$ ipython --no-banner

In [1]: import numpy as np

In [2]: import numpy.linalg as la

In [3]: np.set_printoptions(suppress=True, linewidth=100)

In [4]: rnd = lambda a: np.round(a, 2) + 0

In [5]: r0 = np.array([2, 0, 0, 0, -1, -1, -2, 1, -2, 0, 0, 0]) + 0.5

In [6]: A = np.outer(r0, r0) / (r0 @ r0)

In [7]: print(rnd(A))
[[ 0.42  0.08  0.08  0.08 -0.08 -0.08 -0.25  0.25 -0.25  0.08  0.08  0.08]
 [ 0.08  0.02  0.02  0.02 -0.02 -0.02 -0.05  0.05 -0.05  0.02  0.02  0.02]
 [ 0.08  0.02  0.02  0.02 -0.02 -0.02 -0.05  0.05 -0.05  0.02  0.02  0.02]
 [ 0.08  0.02  0.02  0.02 -0.02 -0.02 -0.05  0.05 -0.05  0.02  0.02  0.02]
 [-0.08 -0.02 -0.02 -0.02  0.02  0.02  0.05 -0.05  0.05 -0.02 -0.02 -0.02]
 [-0.08 -0.02 -0.02 -0.02  0.02  0.02  0.05 -0.05  0.05 -0.02 -0.02 -0.02]
 [-0.25 -0.05 -0.05 -0.05  0.05  0.05  0.15 -0.15  0.15 -0.05 -0.05 -0.05]
 [ 0.25  0.05  0.05  0.05 -0.05 -0.05 -0.15  0.15 -0.15  0.05  0.05  0.05]
 [-0.25 -0.05 -0.05 -0.05  0.05  0.05  0.15 -0.15  0.15 -0.05 -0.05 -0.05]
 [ 0.08  0.02  0.02  0.02 -0.02 -0.02 -0.05  0.05 -0.05  0.02  0.02  0.02]
 [ 0.08  0.02  0.02  0.02 -0.02 -0.02 -0.05  0.05 -0.05  0.02  0.02  0.02]
 [ 0.08  0.02  0.02  0.02 -0.02 -0.02 -0.05  0.05 -0.05  0.02  0.02  0.02]]

In [8]: # row 2 repeats row 1

In [9]: left, sv, Vt = la.svd(A)

In [10]: print(rnd(sv))
[1. 0. 0. 0. 0. 0. 0. 0. 0. 0. 0. 0.]

In [11]: print(np.argmax(sv[:-1] / (sv[1:] + 1e-6)) + 1)
1

In [12]: A2 = left[:, :1] @ np.diag(sv[:1]) @ Vt[:1]

In [13]: print(rnd(A2))
[[ 0.42  0.08  0.08  0.08 -0.08 -0.08 -0.25  0.25 -0.25  0.08  0.08  0.08]
 [ 0.08  0.02  0.02  0.02 -0.02 -0.02 -0.05  0.05 -0.05  0.02  0.02  0.02]
 [ 0.08  0.02  0.02  0.02 -0.02 -0.02 -0.05  0.05 -0.05  0.02  0.02  0.02]
 [ 0.08  0.02  0.02  0.02 -0.02 -0.02 -0.05  0.05 -0.05  0.02  0.02  0.02]
 [-0.08 -0.02 -0.02 -0.02  0.02  0.02  0.05 -0.05  0.05 -0.02 -0.02 -0.02]
 [-0.08 -0.02 -0.02 -0.02  0.02  0.02  0.05 -0.05  0.05 -0.02 -0.02 -0.02]
 [-0.25 -0.05 -0.05 -0.05  0.05  0.05  0.15 -0.15  0.15 -0.05 -0.05 -0.05]
 [ 0.25  0.05  0.05  0.05 -0.05 -0.05 -0.15  0.15 -0.15  0.05  0.05  0.05]
 [-0.25 -0.05 -0.05 -0.05  0.05  0.05  0.15 -0.15  0.15 -0.05 -0.05 -0.05]
 [ 0.08  0.02  0.02  0.02 -0.02 -0.02 -0.05  0.05 -0.05  0.02  0.02  0.02]
 [ 0.08  0.02  0.02  0.02 -0.02 -0.02 -0.05  0.05 -0.05  0.02  0.02  0.02]
 [ 0.08  0.02  0.02  0.02 -0.02 -0.02 -0.05  0.05 -0.05  0.02  0.02  0.02]]

In [14]: w, vecs = la.eigh(A)

In [15]: x = np.array([2, -5, -2, -5, 2, -2, 0, 5, 2, -1, -2, 5])

In [16]: print((np.sign(vecs[:, -1].round(6)) == np.sign(vecs[0, -1].round(6))).astype(int))
[1 1 1 1 0 0 0 1 0 1 1 1]

In [17]: print(rnd(la.eigvalsh(A[1:, 1:])))
[0.   0.   0.   0.   0.   0.   0.   0.   0.   0.   0.58]

In [18]: print(rnd(vecs * np.maximum(w, 0) @ vecs.T))
[[ 0.42  0.08  0.08  0.08 -0.08 -0.08 -0.25  0.25 -0.25  0.08  0.08  0.08]
 [ 0.08  0.02  0.02  0.02 -0.02 -0.02 -0.05  0.05 -0.05  0.02  0.02  0.02]
 [ 0.08  0.02  0.02  0.02 -0.02 -0.02 -0.05  0.05 -0.05  0.02  0.02  0.02]
 [ 0.08  0.02  0.02  0.02 -0.02 -0.02 -0.05  0.05 -0.05  0.02  0.02  0.02]
 [-0.08 -0.02 -0.02 -0.02  0.02  0.02  0.05 -0.05  0.05 -0.02 -0.02 -0.02]
 [-0.08 -0.02 -0.02 -0.02  0.02  0.02  0.05 -0.05  0.05 -0.02 -0.02 -0.02]
 [-0.25 -0.05 -0.05 -0.05  0.05  0.05  0.15 -0.15  0.15 -0.05 -0.05 -0.05]
 [ 0.25  0.05  0.05  0.05 -0.05 -0.05 -0.15  0.15 -0.15  0.05  0.05  0.05]
 [-0.25 -0.05 -0.05 -0.05  0.05  0.05  0.15 -0.15  0.15 -0.05 -0.05 -0.05]
 [ 0.08  0.02  0.02  0.02 -0.02 -0.02 -0.05  0.05 -0.05  0.02  0.02  0.02]
 [ 0.08  0.02  0.02  0.02 -0.02 -0.02 -0.05  0.05 -0.05  0.02  0.02  0.02]
 [ 0.08  0.02  0.02  0.02 -0.02 -0.02 -0.05  0.05 -0.05  0.02  0.02  0.02]]

In [19]: print(rnd(x @ A @ x / (x @ x)), rnd(w[0]), rnd(w[-1]))
0.01 0.0 1.0

In [20]: x = np.array([0, 2, 2, 1, 2, -2, 1, 1, -1, 1, 1, 0])

In [21]: print(rnd(la.eigvalsh(2 * A - np.eye(12))))
[-1. -1. -1. -1. -1. -1. -1. -1. -1. -1. -1.  1.]

In [22]: print(rnd(np.eye(12) - A))
[[ 0.58 -0.08 -0.08 -0.08  0.08  0.08  0.25 -0.25  0.25 -0.08 -0.08 -0.08]
 [-0.08  0.98 -0.02 -0.02  0.02  0.02  0.05 -0.05  0.05 -0.02 -0.02 -0.02]
 [-0.08 -0.02  0.98 -0.02  0.02  0.02  0.05 -0.05  0.05 -0.02 -0.02 -0.02]
 [-0.08 -0.02 -0.02  0.98  0.02  0.02  0.05 -0.05  0.05 -0.02 -0.02 -0.02]
 [ 0.08  0.02  0.02  0.02  0.98 -0.02 -0.05  0.05 -0.05  0.02  0.02  0.02]
 [ 0.08  0.02  0.02  0.02 -0.02  0.98 -0.05  0.05 -0.05  0.02  0.02  0.02]
 [ 0.25  0.05  0.05  0.05 -0.05 -0.05  0.85  0.15 -0.15  0.05  0.05  0.05]
 [-0.25 -0.05 -0.05 -0.05  0.05  0.05  0.15  0.85  0.15 -0.05 -0.05 -0.05]
 [ 0.25  0.05  0.05  0.05 -0.05 -0.05 -0.15  0.15  0.85  0.05  0.05  0.05]
 [-0.08 -0.02 -0.02 -0.02  0.02  0.02  0.05 -0.05  0.05  0.98 -0.02 -0.02]
 [-0.08 -0.02 -0.02 -0.02  0.02  0.02  0.05 -0.05  0.05 -0.02  0.98 -0.02]
 [-0.08 -0.02 -0.02 -0.02  0.02  0.02  0.05 -0.05  0.05 -0.02 -0.02  0.98]]

In [23]: print(rnd(A @ x))
[ 0.83  0.17  0.17  0.17 -0.17 -0.17 -0.5   0.5  -0.5   0.17  0.17  0.17]

In [24]: w, vecs = la.eigh(A)

In [25]: print(rnd(la.svd(A, compute_uv=False)))
[1. 0. 0. 0. 0. 0. 0. 0. 0. 0. 0. 0.]

In [26]: print(rnd(vecs.T @ A @ vecs))
[[0. 0. 0. 0. 0. 0. 0. 0. 0. 0. 0. 0.]
 [0. 0. 0. 0. 0. 0. 0. 0. 0. 0. 0. 0.]
 [0. 0. 0. 0. 0. 0. 0. 0. 0. 0. 0. 0.]
 [0. 0. 0. 0. 0. 0. 0. 0. 0. 0. 0. 0.]
 [0. 0. 0. 0. 0. 0. 0. 0. 0. 0. 0. 0.]
 [0. 0. 0. 0. 0. 0. 0. 0. 0. 0. 0. 0.]
 [0. 0. 0. 0. 0. 0. 0. 0. 0. 0. 0. 0.]
 [0. 0. 0. 0. 0. 0. 0. 0. 0. 0. 0. 0.]
 [0. 0. 0. 0. 0. 0. 0. 0. 0. 0. 0. 0.]
 [0. 0. 0. 0. 0. 0. 0. 0. 0. 0. 0. 0.]
 [0. 0. 0. 0. 0. 0. 0. 0. 0. 0. 0. 0.]
 [0. 0. 0. 0. 0. 0. 0. 0. 0. 0. 0. 1.]]

In [27]: print(np.unique(w.round(6) + 0, return_counts=True)[1])
[11  1]

In [28]: print(rnd(la.eigvalsh(A + -1 * np.eye(12))))
[-1. -1. -1. -1. -1. -1. -1. -1. -1. -1. -1.  0.]

In [29]: print(rnd(np.abs(vecs[:, -1])))
[0.65 0.13 0.13 0.13 0.13 0.13 0.39 0.39 0.39 0.13 0.13 0.13]

In [30]: print(rnd(A @ la.pinv(A) @ A))
[[ 0.42  0.08  0.08  0.08 -0.08 -0.08 -0.25  0.25 -0.25  0.08  0.08  0.08]
 [ 0.08  0.02  0.02  0.02 -0.02 -0.02 -0.05  0.05 -0.05  0.02  0.02  0.02]
 [ 0.08  0.02  0.02  0.02 -0.02 -0.02 -0.05  0.05 -0.05  0.02  0.02  0.02]
 [ 0.08  0.02  0.02  0.02 -0.02 -0.02 -0.05  0.05 -0.05  0.02  0.02  0.02]
 [-0.08 -0.02 -0.02 -0.02  0.02  0.02  0.05 -0.05  0.05 -0.02 -0.02 -0.02]
 [-0.08 -0.02 -0.02 -0.02  0.02  0.02  0.05 -0.05  0.05 -0.02 -0.02 -0.02]
 [-0.25 -0.05 -0.05 -0.05  0.05  0.05  0.15 -0.15  0.15 -0.05 -0.05 -0.05]
 [ 0.25  0.05  0.05  0.05 -0.05 -0.05 -0.15  0.15 -0.15  0.05  0.05  0.05]
 [-0.25 -0.05 -0.05 -0.05  0.05  0.05  0.15 -0.15  0.15 -0.05 -0.05 -0.05]
 [ 0.08  0.02  0.02  0.02 -0.02 -0.02 -0.05  0.05 -0.05  0.02  0.02  0.02]
 [ 0.08  0.02  0.02  0.02 -0.02 -0.02 -0.05  0.05 -0.05  0.02  0.02  0.02]
 [ 0.08  0.02  0.02  0.02 -0.02 -0.02 -0.05  0.05 -0.05  0.02  0.02  0.02]]

In [31]: print(np.abs(np.diag(la.qr(A)[1])) > 1e-9)
[ True False False False False False False False False False False False]

In [32]: print(np.unique(A.round(6), axis=0).shape)
(5, 12)

In [33]: feats = np.array([[1, -4, 16, -64],
    ...:     [1, -3, 9, -27],
    ...:     [1, -2, 4, -8],
    ...:     [1, -1, 1, -1],
    ...:     [1, 0, 0, 0],
    ...:     [1, 1, 1, 1],
    ...:     [1, 2, 4, 8],
    ...:     [1, 3, 9, 27],
    ...:     [1, 4, 16, 64],
    ...:     [1, 5, 25, 125],
    ...:     [1, 6, 36, 216],
    ...:     [1, 7, 49, 343],
    ...:     [1, 8, 64, 512],
    ...:     [1, 9, 81, 729],
    ...:     [1, 10, 100, 1000],
    ...:     [1, 11, 121, 1331]])

In [34]: hat = feats @ la.solve(feats.T @ feats, feats.T)

In [35]: print(rnd(hat @ feats[:, 0]))
[1. 1. 1. 1. 1. 1. 1. 1. 1. 1. 1. 1. 1. 1. 1. 1.]

In [36]: print(np.allclose(hat @ hat, hat))
True

In [37]: print(rnd(np.diag(hat)))
[0.65 0.27 0.19 0.19 0.2  0.19 0.16 0.14 0.14 0.16 0.19 0.2  0.19 0.19 0.27 0.65]

In [38]: print(la.norm(feats, axis=1).argmax())
15

In [39]: print(rnd(la.norm(feats, axis=1)))
[  66.1    28.64    9.22    2.      1.      2.      9.22   28.64   66.1   127.58  219.06  346.55
  516.05  733.54 1005.04 1336.53]

In [40]: print(rnd(la.norm(feats, axis=0)))
[   4.     23.15  200.82 1937.75]

In [41]: print(rnd(la.norm(feats, 1)), rnd(la.norm(feats, np.inf)))
4456.0 1464.0

In [42]: print(rnd(la.norm(feats[4] - feats[3])))
1.73

In [43]: print(rnd(np.abs(la.svd(feats)[2][-1])))
[1.   0.   0.06 0.  ]

In [44]: print(la.matrix_rank(feats, rtol=0.1))
1

In [45]: print(rnd(la.norm(feats, 2) / la.norm(feats)))
1.0

In [46]: print(la.cond(feats) > 100)
True

In [47]: left, sv, Vt = la.svd(feats)

In [48]: print(np.argmax(sv[:-1] / (sv[1:] + 1e-6)) + 1)
1

In [49]: A2 = left[:, :1] @ np.diag(sv[:1]) @ Vt[:1]

In [50]: print(rnd(la.norm(feats - A2, 2)), rnd(sv[1]))
41.95 41.95

In [51]: print(la.matrix_rank(A2))
1

In [52]: print(rnd(la.norm(feats - A2) / la.norm(feats)))
0.02

In [53]: E = np.load("case17.npy")

In [54]: print(E)
[[0 0 0 0 0 0 0 0 0 0 1 0 0 1 1 0]
 [0 0 0 0 0 0 1 0 0 0 1 0 0 0 0 0]
 [0 0 0 0 0 0 0 0 0 0 0 0 0 0 0 0]
 [0 0 0 0 1 1 0 0 1 0 0 0 0 0 0 0]
 [0 0 0 1 0 1 0 0 0 0 1 1 0 0 0 0]
 [0 0 0 1 1 0 0 0 0 0 0 0 0 0 0 0]
 [0 1 0 0 0 0 0 0 0 0 1 0 0 0 0 0]
 [0 0 0 0 0 0 0 0 0 0 0 0 1 0 0 0]
 [0 0 0 1 0 0 0 0 0 0 1 0 0 0 0 1]
 [0 0 0 0 0 0 0 0 0 0 0 1 0 1 1 1]
 [1 1 0 0 1 0 1 0 1 0 0 1 1 0 0 0]
 [0 0 0 0 1 0 0 0 0 1 1 0 0 0 0 0]
 [0 0 0 0 0 0 0 1 0 0 1 0 0 0 0 1]
 [1 0 0 0 0 0 0 0 0 1 0 0 0 0 0 1]
 [1 0 0 0 0 0 0 0 0 1 0 0 0 0 0 0]
 [0 0 0 0 0 0 0 0 1 1 0 0 1 1 0 0]]

In [55]: t3 = np.stack([E, 3 * E, E[::-1]])

In [56]: print(np.einsum("bij,cij->bc", t3, t3))
[[ 46 138   6]
 [138 414  18]
 [  6  18  46]]

In [57]: print(la.matrix_rank(t3))
[15 15 15]

In [58]: print(rnd(la.norm(t3, axis=(1, 2))))
[ 6.78 20.35  6.78]

In [59]: left, sv, Vt = la.svd(E)

In [60]: print(rnd(sv))
[3.57 2.84 2.36 2.13 1.84 1.84 1.44 1.41 1.26 1.   0.87 0.71 0.62 0.26 0.05 0.  ]

In [61]: A2 = left[:, :15] @ np.diag(sv[:15]) @ Vt[:15]

In [62]: print(rnd(la.norm(E - A2) / la.norm(E)))
0.0

In [63]: print(la.matrix_rank(A2))
15

In [64]: print(la.matrix_rank(E, rtol=0.05))
14
